In [1]: import numpy as np

In [2]: np.set_printoptions(precision=2, suppress=True, linewidth=200, sign=" ")

In [3]: data = np.array([[0.0, 0.0, 0.0, -3.0],
   ...:     [0.0, 0.0, 0.0, -1.0],
   ...:     [0.0, 0.0, 0.0, 1.0],
   ...:     [-3.0, -1.0, 1.0, 0.0]])

In [4]: round(float(np.trace(np.linalg.pinv(data) @ data)), 2)
Out[4]: 2.0

In [5]: data @ np.linalg.pinv(data) @ data
Out[5]: 
array([[ 0.,  0.,  0., -3.],
       [ 0.,  0.,  0., -1.],
       [ 0.,  0.,  0.,  1.],
       [-3., -1.,  1.,  0.]])

In [6]: np.linalg.lstsq(data[:-1].T, data[-1])[2]
Out[6]: np.int32(1)

In [7]: np.allclose(data @ data.T, data.T @ data)
Out[7]: True

In [8]: (data + data.T) / 2
Out[8]: 
array([[ 0.,  0.,  0., -3.],
       [ 0.,  0.,  0., -1.],
       [ 0.,  0.,  0.,  1.],
       [-3., -1.,  1.,  0.]])

In [9]: np.round(np.sort(np.abs(np.linalg.eigvals(data))), 2) + 0
Out[9]: array([ 0.  ,  0.  ,  3.32,  3.32])

In [10]: assert data == data.T
---------------------------------------------------------------------------
ValueError                                Traceback (most recent call last)
Cell In[10], line 1
----> 1 assert data == data.T

ValueError: The truth value of an array with more than one element is ambiguous. Use a.any() or a.all()

In [11]: np.round(np.abs(np.linalg.eigvals(data)).max(), 2)
Out[11]: np.float64(3.32)

In [12]: np.allclose(data, data.T)
Out[12]: True

In [13]: np.linalg.matrix_power(data, 4)
Out[13]: 
array([[ 99.,  33., -33.,   0.],
       [ 33.,  11., -11.,   0.],
       [-33., -11.,  11.,   0.],
       [  0.,   0.,   0., 121.]])

In [14]: data @ data
Out[14]: 
array([[ 9.,  3., -3.,  0.],
       [ 3.,  1., -1.,  0.],
       [-3., -1.,  1.,  0.],
       [ 0.,  0.,  0., 11.]])

In [15]: left, sv, Vh = np.linalg.svd(data)

In [16]: sv
Out[16]: array([ 3.32,  3.32,  0.  , -0.  ])

In [17]: np.argmax(sv[:-1] / (sv[1:] + 1e-6)) + 1
Out[17]: np.int64(2)

In [18]: Y = left[:, :2] @ np.diag(sv[:2]) @ Vh[:2]

In [19]: round(float(np.abs(data - Y).max()), 2)
Out[19]: 0.0

In [20]: round(np.linalg.norm(data - Y) / np.linalg.norm(data), 2)
Out[20]: np.float64(0.0)

In [21]: np.linalg.matrix_rank(Y)
Out[21]: np.int64(2)

In [22]: r = np.linalg.matrix_rank(data)

In [23]: r
Out[23]: np.int64(2)

In [24]: N = np.linalg.svd(data)[2][r:].T

In [25]: [int(np.linalg.matrix_rank(np.delete(data, i, axis=0))) for i in range(4)]
Out[25]: [2, 2, 2, 1]

In [26]: A = np.load("arr.npy")

In [27]: A
Out[27]: 
array([[ 2.34,  0.89, -0.18,  0.04, -0.77, -0.42, -1.34, -0.58, -0.04,  0.32, -0.68],
       [ 0.89, -0.39, -1.23,  0.63,  1.36,  2.01,  1.11,  0.14,  0.22,  1.4 ,  1.36],
       [-0.18, -1.23,  1.83,  0.11,  1.35,  0.34,  0.21,  0.16,  0.2 , -0.12, -0.84],
       [ 0.04,  0.63,  0.11, -0.33, -0.09,  1.22,  2.11, -0.51,  1.26, -1.31, -1.06],
       [-0.77,  1.36,  1.35, -0.09,  0.84, -1.29,  0.15, -0.06, -0.38,  0.09,  2.4 ],
       [-0.42,  2.01,  0.34,  1.22, -1.29,  0.53, -1.53,  0.08, -0.59, -0.57, -0.34],
       [-1.34,  1.11,  0.21,  2.11,  0.15, -1.53, -0.06, -0.02, -0.84,  1.12, -1.07],
       [-0.58,  0.14,  0.16, -0.51, -0.06,  0.08, -0.02,  3.01,  0.23, -0.33, -0.28],
       [-0.04,  0.22,  0.2 ,  1.26, -0.38, -0.59, -0.84,  0.23,  1.68, -0.16,  1.3 ],
       [ 0.32,  1.4 , -0.12, -1.31,  0.09, -0.57,  1.12, -0.33, -0.16,  2.21, -0.37],
       [-0.68,  1.36, -0.84, -1.06,  2.4 , -0.34, -1.07, -0.28,  1.3 , -0.37, -2.65]])

In [28]: # symmetric, so the eigenvalues are real

In [29]: ev, V = np.linalg.eigh(A)

In [30]: (ev > 1e-8).sum(), (ev < -1e-8).sum()
Out[30]: (np.int64(8), np.int64(3))

In [31]: np.linalg.eigvalsh(A @ A)
Out[31]: array([  1.  ,   3.99,   4.02,   8.97,   8.99,   8.99,   9.05,  15.98,  16.03,  24.97,  24.99])

In [32]: np.unique(ev.round(6) + 0, return_counts=True)[1]
Out[32]: array([ 1,  1,  1,  1,  1,  1,  1,  1,  1,  1,  1])

In [33]: np.round(np.linalg.eigvalsh(A + -1 * np.eye(11)), 2) + 0
Out[33]: array([-6.  , -6.  , -4.  ,  0.  ,  1.  ,  1.01,  1.99,  2.  ,  2.01,  3.  ,  3.  ])

In [34]: O, V = np.linalg.qr(A[:, :5])[0], np.linalg.qr(A[:, 5:])[0]

In [35]: sv = np.linalg.svd(O.T @ V, compute_uv=False)

In [36]: (sv > 0.9).sum()
Out[36]: np.int64(0)

In [37]: sv
Out[37]: array([ 0.84,  0.56,  0.49,  0.22,  0.14])
